$ ipython --no-banner

In [1]: import numpy as np

In [2]: import numpy.linalg as la

In [3]: np.set_printoptions(suppress=True, linewidth=100)

In [4]: X = np.load("case1.npy")

In [5]: X
Out[5]: 
array([[ 1, -1,  1, -1, -1,  1, -1,  1],
       [ 1,  1, -1, -1,  1,  1, -1, -1],
       [ 1, -1, -1,  1,  1, -1, -1,  1],
       [ 1, -1, -1,  1, -1,  1,  1, -1]])

In [6]: f = np.array([0, 2])

In [7]: np.polyval(f, X[0])
Out[7]: array([2, 2, 2, 2, 2, 2, 2, 2])

In [8]: np.correlate(X[0], X[3], "full")
Out[8]: array([-1,  2, -1,  0,  3, -6,  3,  0, -3,  6, -3,  0,  1, -2,  1])

In [9]: print(np.convolve(X[0], f))
[ 0  2 -2  2 -2 -2  2 -2  2]

In [10]: feats = np.array([[0, 0], [0, 0], [0, 0], [0, 1], [4, 0]])

In [11]: feats
Out[11]: 
array([[0, 0],
       [0, 0],
       [0, 0],
       [0, 1],
       [4, 0]])

In [12]: f = np.array([4, 4, 8])

In [13]: print(np.array([np.convolve(row, f, "same") for row in feats]))
[[ 0  0  0]
 [ 0  0  0]
 [ 0  0  0]
 [ 0  4  4]
 [16 16 32]]

In [14]: print(np.convolve(feats[4], f))
[16 16 32  0]

In [15]: arr = np.load("m.npy")

In [16]: arr
Out[16]: 
array([[0, 0, 2, 0, 2],
       [2, 7, 4, 0, 6],
       [4, 7, 2, 2, 9],
       [6, 0, 2, 0, 9],
       [1, 7, 1, 7, 7]])

In [17]: t3 = np.stack([arr, 3 * arr, arr[::-1]])

In [18]: t3.shape
Out[18]: (3, 5, 5)

In [19]: (t3 @ arr.T).shape
Out[19]: (3, 5, 5)

In [20]: la.matrix_rank(t3.reshape(3, -1))
Out[20]: np.int64(2)

In [21]: np.einsum("bij,cij->bc", t3, t3)
Out[21]: 
array([[ 537, 1611,  334],
       [1611, 4833, 1002],
       [ 334, 1002,  537]])

In [22]: la.matrix_rank(arr)
Out[22]: np.int64(5)

In [23]: print(round(la.norm(arr), 2))
23.17

In [24]: Q, evecs = la.qr(arr[:, :2])[0], la.qr(arr[:, 2:])[0]

In [25]: s = la.svd(Q.T @ evecs, compute_uv=False)

In [26]: print((s > 0.9).sum())
1

In [27]: U, s, vt = la.svd(arr, full_matrices=False)

In [28]: np.round(np.sqrt((s ** 2).sum()), 2), np.round(la.norm(arr), 2)
Out[28]: (np.float64(23.17), np.float64(23.17))

In [29]: print(np.allclose(U * s @ vt, arr))
True

In [30]: (s > 1e-8).sum()
Out[30]: np.int64(5)

In [31]: np.round(np.cumsum(s ** 2) / np.sum(s ** 2), 2)
Out[31]: array([0.83, 0.95, 0.99, 1.  , 1.  ])

In [32]: print(np.round(U.T @ arr @ vt.T, 2) + 0)
[[21.07  0.    0.    0.    0.  ]
 [ 0.    7.99  0.    0.    0.  ]
 [ 0.    0.    4.94  0.    0.  ]
 [ 0.    0.    0.    2.2   0.  ]
 [ 0.    0.    0.    0.    0.38]]

In [33]: w, evecs = la.eig(arr)

In [34]: w.round(2)
Out[34]: array([18.95,  4.92, -5.13, -0.73, -2.01])

In [35]: np.round(np.prod(w), 2)
Out[35]: np.float64(-700.0)

In [36]: print(np.round(arr @ evecs[:, 0] - w[0] * evecs[:, 0], 2) + 0)
[0. 0. 0. 0. 0.]

In [37]: np.round(np.sort(la.eigvals(la.inv(arr))), 2)
Out[37]: array([-1.37, -0.5 , -0.2 ,  0.05,  0.2 ])

In [38]: data = np.load("data.npy")

In [39]: print(data)
[[1 2]
 [0 2]]

In [40]: theta = np.radians(30)

In [41]: r_ = np.eye(2)

In [42]: r_[1, 1] = r_[0, 0] = np.cos(theta)

In [43]: r_[1, 0], r_[0, 1] = -np.sin(theta), np.sin(theta)

In [44]: r_.round(2)
Out[44]: 
array([[ 0.87,  0.5 ],
       [-0.5 ,  0.87]])

In [45]: B = data @ r_.T

In [46]: print(np.allclose(data @ data.T, B @ B.T))
True

In [47]: K = np.loadtxt("arr.csv", delimiter=",")

In [48]: K
Out[48]: 
array([[-1.5, -0.7,  1.5,  0.2],
       [-0.5,  2.7,  1.5,  0.5],
       [-0.7,  0.7,  0.9, -0.3],
       [ 0.3,  2.3,  0.4, -0.5]])

In [49]: U, s, vt = la.svd(K)

In [50]: s.round(2)
Out[50]: array([3.98, 2.53, 0.73, 0.06])

In [51]: B = U[:, :3] @ np.diag(s[:3]) @ vt[:3]

In [52]: print(B.round(2))
[[-1.52 -0.69  1.48  0.2 ]
 [-0.49  2.7   1.5   0.5 ]
 [-0.67  0.69  0.93 -0.3 ]
 [ 0.28  2.31  0.38 -0.5 ]]

In [53]: Q, evecs = la.qr(K[:, :3])[0], la.qr(K[:, 3:])[0]

In [54]: s = la.svd(Q.T @ evecs, compute_uv=False)

In [55]: (s > 0.9).sum()
Out[55]: np.int64(0)

In [56]: s.round(2)
Out[56]: array([0.79])

In [57]: np.round(la.norm(Q @ Q.T - evecs @ evecs.T, 2), 2)
Out[57]: np.float64(1.0)

In [58]: np.round(np.degrees(np.arccos(s.clip(0, 1))), 2)
Out[58]: array([37.85])

In [59]: m1 = np.load("w.npy")

In [60]: m1
Out[60]: 
array([[ 14, -12, -16],
       [-13,   7,  11],
       [ -7,   6,   8]])

In [61]: np.round(la.eigvals(m1), 2) + 0
Out[61]: array([31.18, -2.18,  0.  ])

In [62]: print(np.einsum("ii->", m1))
29

In [63]: round(la.det(m1.T), 2)
Out[63]: np.float64(0.0)

In [64]: round(float(la.det(2 * m1)), 2), round(float(la.det(m1)), 2)
Out[64]: (0.0, 0.0)

In [65]: np.round(la.det(m1[::-1]), 2)
Out[65]: np.float64(0.0)

In [66]: A = np.load("block4.npy")

In [67]: A
Out[67]: 
array([[-13,   1,   3,  -5],
       [ -5, -23,  -3,   0],
       [ -3,  -5,  -2,   3],
       [  1,  -4,  -3,  -8]])

In [68]: A.sum(axis=0)
Out[68]: array([-20, -31,  -5, -10])

In [69]: print(A.shape)
(4, 4)

In [70]: A - A[0]
Out[70]: 
array([[  0,   0,   0,   0],
       [  8, -24,  -6,   5],
       [ 10,  -6,  -5,   8],
       [ 14,  -5,  -6,  -3]])

In [71]: t3 = np.stack([A, -3 * A, A[::-1]])

In [72]: np.einsum("bij,cij->bc", t3, t3)
Out[72]: 
array([[  904, -2712,   300],
       [-2712,  8136,  -900],
       [  300,  -900,   904]])

In [73]: la.matrix_rank(t3)
Out[73]: array([4, 4, 4])

In [74]: A @ A
Out[74]: 
array([[150, -31, -33, 114],
       [189, 539,  60,  16],
       [ 73, 110,   1, -15],
       [  8, 140,  45,  50]])

In [75]: round(float(np.abs(la.eigvals(A)).max()), 2)
Out[75]: 23.52

In [76]: np.allclose(A, A.T)
Out[76]: False

In [77]: np.trace(A)
Out[77]: np.int64(-46)

In [78]: np.round(np.sort(np.abs(la.eigvals(A))), 2)
Out[78]: array([ 2.92, 10.11, 10.11, 23.52])

In [79]: theta = np.radians(73)

In [80]: r_ = np.eye(4)

In [81]: r_[2, 2] = r_[1, 1] = np.cos(theta)

In [82]: r_[2, 1], r_[1, 2] = -np.sin(theta), np.sin(theta)

In [83]: r_.round(2)
Out[83]: 
array([[ 1.  ,  0.  ,  0.  ,  0.  ],
       [ 0.  ,  0.29,  0.96,  0.  ],
       [ 0.  , -0.96,  0.29,  0.  ],
       [ 0.  ,  0.  ,  0.  ,  1.  ]])

In [84]: B = A @ r_.T

In [85]: round(la.det(r_), 2), round(np.trace(r_), 2)
Out[85]: (np.float64(1.0), np.float64(2.58))

In [86]: np.allclose(A @ A.T, B @ B.T)
Out[86]: True

In [87]: np.round(la.norm(A, "nuc"), 2)
Out[87]: np.float64(50.24)

In [88]: round(la.norm(A) ** 2 / la.norm(A, 2) ** 2, 2)
Out[88]: np.float64(1.47)

In [89]: A[3] @ A[1]
Out[89]: np.int64(96)

In [90]: round(float(la.norm(A[3], 1)), 2), round(la.norm(A[3], np.inf), 2)
Out[90]: (16.0, np.float64(8.0))

In [91]: la.norm(A, axis=1).argmax()
Out[91]: np.int64(1)

In [92]: round(float(la.norm(A, 2)), 2)
Out[92]: 24.83

In [93]: M = np.loadtxt("mat.csv", delimiter=",")

In [94]: M
Out[94]: 
array([[ -2.,   0.,   3.,   4.,   0.,  -6.],
       [ -3.,  -1.,   3.,   6.,   2.,  -6.],
       [  2.,  -2.,   0.,  -4.,   4.,   0.],
       [-10.,   0.,  15.,  -6.,   0.,   9.],
       [-15.,  -5.,  15.,  -9.,  -3.,   9.],
       [ 10., -10.,   0.,   6.,  -6.,   0.]])

In [95]: M.ravel(order="F")
Out[95]: 
array([ -2.,  -3.,   2., -10., -15.,  10.,   0.,  -1.,  -2.,   0.,  -5., -10.,   3.,   3.,   0.,
        15.,  15.,   0.,   4.,   6.,  -4.,  -6.,  -9.,   6.,   0.,   2.,   4.,   0.,  -3.,  -6.,
        -6.,  -6.,   0.,   9.,   9.,   0.])

In [96]: t3 = M.reshape(6, 2, -1)

In [97]: t3.sum(axis=1)
Out[97]: 
array([[  2.,   0.,  -3.],
       [  3.,   1.,  -3.],
       [ -2.,   2.,   0.],
       [-16.,   0.,  24.],
       [-24.,  -8.,  24.],
       [ 16., -16.,   0.]])

In [98]: np.einsum("ihd,ihd->ih", t3, t3)
Out[98]: 
array([[ 13.,  52.],
       [ 19.,  76.],
       [  8.,  32.],
       [325., 117.],
       [475., 171.],
       [200.,  72.]])

In [99]: np.round(np.sort(np.abs(la.eigvals(M))), 2)
Out[99]: array([ 5.17,  5.17, 10.43, 10.43, 10.43, 10.43])

In [100]: print(np.trace(M))
-12.0

In [101]: print(round(float(np.abs(la.eigvals(M)).max()), 2))
10.43

In [102]: round(float(la.det(M)), 2)
Out[102]: 316368.0

In [103]: np.round(la.matrix_power(M, 4), 2)
Out[103]: 
array([[   158.,   3318.,   -948.,   -160.,  -3360.,    960.],
       [ -4029.,   7031.,   2370.,   4080.,  -7120.,  -2400.],
       [ -3950.,   1738.,   2844.,   4000.,  -1760.,  -2880.],
       [   400.,   8400.,  -2400.,    318.,   6678.,  -1908.],
       [-10200.,  17800.,   6000.,  -8109.,  14151.,   4770.],
       [-10000.,   4400.,   7200.,  -7950.,   3498.,   5724.]])

In [104]: np.allclose(M, M.T)
Out[104]: False

In [105]: x0 = np.array([-4, -1, 1, -2, 3, 3])

In [106]: target = M @ x0

In [107]: target
Out[107]: array([-15.,  -8.,  14.,  94., 116., -60.])

In [108]: np.round(la.solve(M, M[:, 4]), 2) + 0
Out[108]: array([0., 0., 0., 0., 1., 0.])

In [109]: B = la.inv(M)

In [110]: np.round(la.inv(B), 2) + 0
Out[110]: 
array([[ -2.,   0.,   3.,   4.,   0.,  -6.],
       [ -3.,  -1.,   3.,   6.,   2.,  -6.],
       [  2.,  -2.,   0.,  -4.,   4.,   0.],
       [-10.,   0.,  15.,  -6.,   0.,   9.],
       [-15.,  -5.,  15.,  -9.,  -3.,   9.],
       [ 10., -10.,   0.,   6.,  -6.,   0.]])

In [111]: np.round(la.det(M) * la.det(B), 2)
Out[111]: np.float64(1.0)
